% ipython --no-banner

In [1]: import numpy as np

In [2]: import numpy.linalg as la

In [3]: np.set_printoptions(precision=1, suppress=True, linewidth=200)

In [4]: tidy = lambda a: np.round(a, 1) + 0

In [5]: arr = np.load("run1.npy")

In [6]: arr
Out[6]: 
array([[-2,  0,  0,  0,  0,  0],
       [ 0,  1,  0,  0,  0,  0],
       [ 0,  0, -1,  0,  0,  0],
       [ 0,  0,  0, -1,  0,  0],
       [ 0,  0,  0,  0,  0,  0],
       [ 0,  0,  0,  0,  0, -2]])

In [7]: print(la.matrix_rank(arr - arr[0, 0] * np.eye(6)))
4

In [8]: arr @ arr.T
Out[8]: 
array([[4, 0, 0, 0, 0, 0],
       [0, 1, 0, 0, 0, 0],
       [0, 0, 1, 0, 0, 0],
       [0, 0, 0, 1, 0, 0],
       [0, 0, 0, 0, 0, 0],
       [0, 0, 0, 0, 0, 4]])

In [9]: tidy(la.svd(arr, compute_uv=False))
Out[9]: array([2., 2., 1., 1., 1., 0.])

In [10]: tidy(la.pinv(arr))
Out[10]: 
array([[-0.5,  0. ,  0. ,  0. ,  0. ,  0. ],
       [ 0. ,  1. ,  0. ,  0. ,  0. ,  0. ],
       [ 0. ,  0. , -1. ,  0. ,  0. ,  0. ],
       [ 0. ,  0. ,  0. , -1. ,  0. ,  0. ],
       [ 0. ,  0. ,  0. ,  0. ,  0. ,  0. ],
       [ 0. ,  0. ,  0. ,  0. ,  0. , -0.5]])

In [11]: tidy(la.norm(arr, axis=0))
Out[11]: array([2., 1., 1., 1., 0., 2.])

In [12]: print(arr.T @ arr)
[[4 0 0 0 0 0]
 [0 1 0 0 0 0]
 [0 0 1 0 0 0]
 [0 0 0 1 0 0]
 [0 0 0 0 0 0]
 [0 0 0 0 0 4]]

In [13]: th = np.radians(120)

In [14]: r_ = np.eye(6)

In [15]: r_[4, 4] = r_[3, 3] = np.cos(th)

In [16]: r_[4, 3], r_[3, 4] = -np.sin(th), np.sin(th)

In [17]: print(tidy(r_))
[[ 1.   0.   0.   0.   0.   0. ]
 [ 0.   1.   0.   0.   0.   0. ]
 [ 0.   0.   1.   0.   0.   0. ]
 [ 0.   0.   0.  -0.5  0.9  0. ]
 [ 0.   0.   0.  -0.9 -0.5  0. ]
 [ 0.   0.   0.   0.   0.   1. ]]

In [18]: M2 = arr @ r_.T

In [19]: tidy(M2)
Out[19]: 
array([[-2. ,  0. ,  0. ,  0. ,  0. ,  0. ],
       [ 0. ,  1. ,  0. ,  0. ,  0. ,  0. ],
       [ 0. ,  0. , -1. ,  0. ,  0. ,  0. ],
       [ 0. ,  0. ,  0. ,  0.5,  0.9,  0. ],
       [ 0. ,  0. ,  0. ,  0. ,  0. ,  0. ],
       [ 0. ,  0. ,  0. ,  0. ,  0. , -2. ]])

In [20]: np.allclose(arr @ arr.T, M2 @ M2.T)
Out[20]: True

In [21]: print(np.allclose(la.norm(arr, axis=1), la.norm(M2, axis=1)))
True
